$ python3 -q
>>> import numpy as np
>>> from numpy import linalg as LA
>>> np.set_printoptions(precision=2, suppress=True, linewidth=200, legacy="1.25")
>>> W0 = np.array([[3, 4, 9, 2, 9, 9, 0, 8, 8, 5, 8, 0],
...     [3, 0, 5, 6, 8, 5, 4, 6, 2, 9, 9, 4],
...     [9, 2, 8, 2, 1, 9, 6, 1, 1, 0, 8, 1],
...     [2, 3, 9, 1, 0, 8, 0, 1, 8, 5, 0, 0],
...     [7, 5, 9, 3, 5, 4, 0, 9, 0, 0, 2, 5],
...     [0, 9, 6, 0, 2, 2, 2, 5, 4, 6, 0, 7],
...     [9, 5, 6, 7, 0, 6, 8, 4, 2, 2, 1, 5],
...     [1, 5, 5, 8, 9, 4, 9, 8, 1, 9, 4, 8],
...     [5, 1, 2, 4, 1, 5, 1, 8, 8, 1, 3, 7]])
>>> W0[7] = W0[4]
>>> print(W0)
[[3 4 9 2 9 9 0 8 8 5 8 0]
 [3 0 5 6 8 5 4 6 2 9 9 4]
 [9 2 8 2 1 9 6 1 1 0 8 1]
 [2 3 9 1 0 8 0 1 8 5 0 0]
 [7 5 9 3 5 4 0 9 0 0 2 5]
 [0 9 6 0 2 2 2 5 4 6 0 7]
 [9 5 6 7 0 6 8 4 2 2 1 5]
 [7 5 9 3 5 4 0 9 0 0 2 5]
 [5 1 2 4 1 5 1 8 8 1 3 7]]
>>> # rows 4 and 7 are equal
>>> vec = np.array([2, 2, 2, 3, 2, 1, 1, 3, 3, 3, 0, 0])
>>> h1 = np.maximum(W0 @ vec, 0)
>>> print(np.maximum(W0 @ (3 * vec), 0))
[384 330 201 243 276 249 297 276 261]
>>> print(np.maximum(W0 @ vec, 0) - np.maximum(-W0 @ vec, 0))
[128 110  67  81  92  83  99  92  87]
>>> arr = np.array([[4.0, 2.0, 0.0, 0.0, 0.0, 0.0, 0.0, 0.0],
...     [2.0, 6.0, 2.0, 0.0, 0.0, 0.0, 0.0, 0.0],
...     [0.0, 2.0, 4.0, 2.0, 0.0, 0.0, 0.0, 0.0],
...     [0.0, 0.0, 2.0, 2.0, 2.0, 0.0, 0.0, 0.0],
...     [0.0, 0.0, 0.0, 2.0, 0.0, 2.0, 0.0, 0.0],
...     [0.0, 0.0, 0.0, 0.0, 2.0, 0.0, 2.0, 0.0],
...     [0.0, 0.0, 0.0, 0.0, 0.0, 2.0, 2.0, 2.0],
...     [0.0, 0.0, 0.0, 0.0, 0.0, 0.0, 2.0, 8.0]])
>>> # symmetric, so the eigenvalues are real
>>> evals, V = LA.eigh(arr)
>>> vec = np.array([0, -2, 1, -1, 2, -1, -1, -2])
>>> print(vec @ arr @ vec / (vec @ vec), np.round(evals[0], 2), round(evals[-1], 2))
3.0 -2.91 8.65
>>> Y = arr[0, 0] * arr[1:] - np.outer(arr[1:, 0], arr[0])
>>> print(Y)
[[ 0. 20.  8.  0.  0.  0.  0.  0.]
 [ 0.  8. 16.  8.  0.  0.  0.  0.]
 [ 0.  0.  8.  8.  8.  0.  0.  0.]
 [ 0.  0.  0.  8.  0.  8.  0.  0.]
 [ 0.  0.  0.  0.  8.  0.  8.  0.]
 [ 0.  0.  0.  0.  0.  8.  8.  8.]
 [ 0.  0.  0.  0.  0.  0.  8. 32.]]
>>> print(LA.matrix_rank(Y), LA.matrix_rank(arr))
7 8
>>> print(np.flatnonzero(~Y.round(6).any(axis=1)))
[]
>>> print(Y[0] @ Y[3])
0.0
>>> print(np.round(LA.norm(Y[0], 1), 2), round(float(LA.norm(Y[0], np.inf)), 2))
28.0 20.0
>>> print(round(LA.norm(Y, 2), 2))
34.6
>>> print(np.round(LA.norm(Y, "nuc"), 2))
110.77
>>> rng = np.random.default_rng(150455)
>>> idx = rng.permutation(8)
>>> print(idx)
[1 0 3 5 2 7 6 4]
>>> Y = arr[idx][:, idx]
>>> print(np.trace(Y))
26.0
>>> print(round(float(LA.det(Y)), 2), round(LA.det(arr[idx]), 2))
5888.0 -5888.0
>>> print(np.trace(arr))
26.0
>>> print(round(float(LA.det(arr)), 2))
5888.0
>>> print(np.sort(np.abs(LA.eigvals(arr))))
[0.44 1.44 2.65 2.91 3.41 5.06 8.14 8.65]
>>> assert arr == arr.T
Traceback (most recent call last):
  File "<python-input-33>", line 1, in <module>
    assert arr == arr.T
           ^^^^^^^^^^^^
ValueError: The truth value of an array with more than one element is ambiguous. Use a.any() or a.all()
>>> Y = np.array([[1, 1], [1, -1]])
>>> X = np.kron(Y, np.kron(Y, Y))[rng.permutation(8)][:7]
>>> print(X)
[[ 1 -1 -1  1  1 -1 -1  1]
 [ 1  1 -1 -1 -1 -1  1  1]
 [ 1 -1 -1  1 -1  1  1 -1]
 [ 1 -1  1 -1  1 -1  1 -1]
 [ 1  1  1  1  1  1  1  1]
 [ 1  1 -1 -1  1  1 -1 -1]
 [ 1 -1  1 -1 -1  1 -1  1]]
>>> Y = X / LA.norm(X, axis=1, keepdims=True)
>>> G = Y @ Y.T
>>> print(np.argwhere(np.triu(np.abs(G) > 0.95, 1)))
[]
>>> print(G.round(2) + 0)
[[1. 0. 0. 0. 0. 0. 0.]
 [0. 1. 0. 0. 0. 0. 0.]
 [0. 0. 1. 0. 0. 0. 0.]
 [0. 0. 0. 1. 0. 0. 0.]
 [0. 0. 0. 0. 1. 0. 0.]
 [0. 0. 0. 0. 0. 1. 0.]
 [0. 0. 0. 0. 0. 0. 1.]]
>>> print(LA.norm(Y, axis=1))
[1. 1. 1. 1. 1. 1. 1.]
>>> print((np.abs(G) > 0.9).astype(int))
[[1 0 0 0 0 0 0]
 [0 1 0 0 0 0 0]
 [0 0 1 0 0 0 0]
 [0 0 0 1 0 0 0]
 [0 0 0 0 1 0 0]
 [0 0 0 0 0 1 0]
 [0 0 0 0 0 0 1]]
>>> print(G[2].round(2) + 0)
[0. 0. 1. 0. 0. 0. 0.]
>>> r0, v = X[4], X[2]
>>> print(r0 @ r0)
8
>>> pr = (r0 @ v) / (r0 @ r0) * r0
>>> print(LA.matrix_rank(np.outer(r0, v)))
1
>>> print(np.outer(r0, v))
[[ 1 -1 -1  1 -1  1  1 -1]
 [ 1 -1 -1  1 -1  1  1 -1]
 [ 1 -1 -1  1 -1  1  1 -1]
 [ 1 -1 -1  1 -1  1  1 -1]
 [ 1 -1 -1  1 -1  1  1 -1]
 [ 1 -1 -1  1 -1  1  1 -1]
 [ 1 -1 -1  1 -1  1  1 -1]
 [ 1 -1 -1  1 -1  1  1 -1]]
>>> print(v - pr)
[ 1. -1. -1.  1. -1.  1.  1. -1.]
>>> Y = X[0, 0] * X[1:] - np.outer(X[1:, 0], X[0])
>>> print(Y)
[[ 0  2  0 -2 -2  0  2  0]
 [ 0  0  0  0 -2  2  2 -2]
 [ 0  0  2 -2  0  0  2 -2]
 [ 0  2  2  0  0  2  2  0]
 [ 0  2  0 -2  0  2  0 -2]
 [ 0  0  2 -2 -2  2  0  0]]
>>> print(LA.matrix_rank(Y), LA.matrix_rank(X))
6 7
>>> print(X[:, 0] / X[0, 0])
[1. 1. 1. 1. 1. 1. 1.]
>>> print(np.abs(X).max())
1
>>> LA.rank(X)
Traceback (most recent call last):
  File "<python-input-55>", line 1, in <module>
    LA.rank(X)
    ^^^^^^^
AttributeError: module 'numpy.linalg' has no attribute 'rank'
>>> print(X.mean(axis=0))
[ 1.   -0.14 -0.14 -0.14  0.14  0.14  0.14  0.14]
>>> vec = np.array([3, 5, 4, 1, -3, -1, -1, -5])
>>> h1 = np.maximum(X @ vec, 0)
>>> print(np.tanh(X @ vec))
[-1.    0.76  0.76  1.    1.    1.   -0.76]
>>> print(np.maximum(X @ vec, 0) - np.maximum(-X @ vec, 0))
[-11   1   1   3   3   5  -1]
>>> print(h1)
[0 1 1 3 3 5 0]
>>> E = np.loadtxt("x.csv", delimiter=",")
>>> print(E)
[[-8.  5.  0.  0.]
 [-9. -9.  0.  0.]
 [ 0.  0. -8.  5.]
 [ 0.  0. -9. -9.]]
>>> # 2 groups of indices that never mix
>>> Q = E.astype(float).copy()
>>> for j in range(4):
...     Q[:, j] -= Q[:, :j] @ (Q[:, :j].T @ Q[:, j])
...     Q[:, j] /= LA.norm(Q[:, j])
... 
>>> print(Q)
[[-0.66  0.75  0.    0.  ]
 [-0.75 -0.66  0.    0.  ]
 [ 0.    0.   -0.66  0.75]
 [ 0.    0.   -0.75 -0.66]]
>>> print(LA.eigvals(E))
[-8.5+6.69j -8.5-6.69j -8.5+6.69j -8.5-6.69j]
>>> print(np.poly(E))
[    1.    34.   523.  3978. 13689.]
>>> print(np.round(LA.det(E[::-1]), 2))
13689.0
>>> print(round(LA.eigvals(E).sum().real, 2))
-34.0
>>> r0 = np.array([-1, 1, -4, 4])
>>> Y = E + np.outer(r0, np.eye(4)[2])
>>> print(LA.matrix_rank(LA.inv(Y) - LA.inv(E), tol=1e-8))
1
>>> print(Y)
[[ -8.   5.  -1.   0.]
 [ -9.  -9.   1.   0.]
 [  0.   0. -12.   5.]
 [  0.   0.  -5.  -9.]]
>>> feats = np.load("layer7.npy")
>>> print(feats)
[[0 1 1 0 1 1 0 0 1 1 0 1 0]
 [1 0 1 0 1 1 0 0 1 1 0 1 0]
 [1 1 0 0 1 1 0 0 1 1 0 1 0]
 [0 0 0 0 0 0 1 0 0 0 1 0 0]
 [1 1 1 0 0 1 0 0 1 1 0 1 0]
 [1 1 1 0 1 0 0 0 0 1 0 1 0]
 [0 0 0 1 0 0 0 1 0 0 1 0 1]
 [0 0 0 0 0 0 1 0 0 0 1 0 1]
 [1 1 1 0 1 0 0 0 0 0 0 1 0]
 [1 1 1 0 1 1 0 0 0 0 0 1 0]
 [0 0 0 1 0 0 1 1 0 0 0 0 1]
 [1 1 1 0 1 1 0 0 1 1 0 0 0]
 [0 0 0 0 0 0 1 1 0 0 1 0 0]]
>>> Y = LA.inv(feats)
>>> print(round(LA.slogdet(feats)[0], 2))
-1.0
>>> print(round(float(LA.det(feats) * LA.det(Y)), 2))
1.0
>>> print(np.allclose(Y, feats.T))
False
>>> print(round(float(LA.cond(feats)), 2))
18.33
>>> print(np.round(LA.det(feats), 2))
-10.0
>>> evals, V = LA.eigh(feats)
>>> vec = np.array([5, 1, 5, 1, 5, -2, -3, -1, 3, -5, -4, -1, 0])
>>> print((np.sign(V[:, -1].round(6)) == np.sign(V[0, -1].round(6))).astype(int))
[1 1 1 0 1 1 0 0 1 1 0 1 0]
>>> print(np.abs(feats).sum(axis=1).max(), np.round(np.abs(evals).max(), 2))
7 6.56
>>> print(round(float(vec @ feats @ vec / (vec @ vec)), 2), round(evals[0], 2), round(float(evals[-1]), 2))
0.51 -1.95 6.56
>>> print(vec @ feats @ vec)
72
>>> Y = feats / np.sqrt((feats ** 2).mean(axis=1, keepdims=True))
>>> print(LA.matrix_rank(Y) == LA.matrix_rank(feats))
True
>>> print(LA.matrix_rank(feats - feats.mean(axis=1, keepdims=True)))
12
>>> print(feats.sum(axis=0))
[7 7 7 2 7 6 4 3 5 6 4 7 3]
>>> print(np.trace(feats @ feats @ feats) // 6)
50
>>> print(np.argwhere(np.triu(feats)))
[[ 0  1]
 [ 0  2]
 [ 0  4]
 [ 0  5]
 [ 0  8]
 [ 0  9]
 [ 0 11]
 [ 1  2]
 [ 1  4]
 [ 1  5]
 [ 1  8]
 [ 1  9]
 [ 1 11]
 [ 2  4]
 [ 2  5]
 [ 2  8]
 [ 2  9]
 [ 2 11]
 [ 3  6]
 [ 3 10]
 [ 4  5]
 [ 4  8]
 [ 4  9]
 [ 4 11]
 [ 5  9]
 [ 5 11]
 [ 6  7]
 [ 6 10]
 [ 6 12]
 [ 7 10]
 [ 7 12]
 [ 8 11]
 [ 9 11]
 [10 12]]
>>> low = np.diag(feats.sum(axis=1)) - feats
>>> print(round(LA.det(low[1:, 1:])))
0
>>> print(np.round(LA.eigvalsh(low), 2) + 0)
[0. 0. 2. 4. 5. 5. 5. 7. 8. 8. 8. 8. 8.]
>>> print((LA.eigvalsh(low) < 1e-8).sum())
2
